$ python -q
>>> import numpy as np
>>> np.set_printoptions(precision=2, suppress=True, linewidth=160, floatmode="fixed")
>>> tidy = lambda a: np.round(a, 2) + 0
>>> K = np.array([[3.0, 4.0, 0.0], [4.0, -3.0, 4.0], [0.0, 4.0, -2.0]])
>>> M2 = np.linalg.inv(K)
>>> np.allclose(M2, K.T)
False
>>> tidy(np.linalg.cond(K))
np.float64(153.28)
>>> tidy(np.linalg.norm(K, 2) / np.linalg.norm(K))
np.float64(0.8)
>>> np.linalg.cond(K) > 100
np.True_
>>> vec = np.array([-3, 3, -1])
>>> target = K @ vec
>>> target
array([  3.00, -25.00,  14.00])
>>> tidy(np.linalg.solve(K, target))
array([-3.00,  3.00, -1.00])
>>> tidy(np.linalg.solve(K, K[:, 1]))
array([0.00, 1.00, 0.00])
>>> tidy(np.linalg.solve(K, target + K[:, 2]))
array([-3.00,  3.00,  0.00])
>>> tidy(np.linalg.det(K.T))
np.float64(2.0)
>>> tidy(np.poly(K))
array([  1.00,   2.00, -41.00,  -2.00])
>>> np.einsum("ii->", K)
np.float64(-2.0)
>>> np.einsum("ij,ji->", K, K)
np.float64(86.0)
>>> tidy(np.linalg.det(2 * K)), tidy(np.linalg.det(K))
(np.float64(16.0), np.float64(2.0))
>>> np.kron(np.eye(2, dtype=int), K)
array([[ 3.00,  4.00,  0.00,  0.00,  0.00,  0.00],
       [ 4.00, -3.00,  4.00,  0.00, -0.00,  0.00],
       [ 0.00,  4.00, -2.00,  0.00,  0.00, -0.00],
       [ 0.00,  0.00,  0.00,  3.00,  4.00,  0.00],
       [ 0.00, -0.00,  0.00,  4.00, -3.00,  4.00],
       [ 0.00,  0.00, -0.00,  0.00,  4.00, -2.00]])
>>> rng = np.random.default_rng(779134)
>>> J = np.eye(3, dtype=int)[rng.permutation(3)] * np.array([5, 6, 2])
>>> J
array([[0, 6, 0],
       [5, 0, 0],
       [0, 0, 2]])
>>> tidy(np.linalg.pinv(J))
array([[0.00, 0.20, 0.00],
       [0.17, 0.00, 0.00],
       [0.00, 0.00, 0.50]])
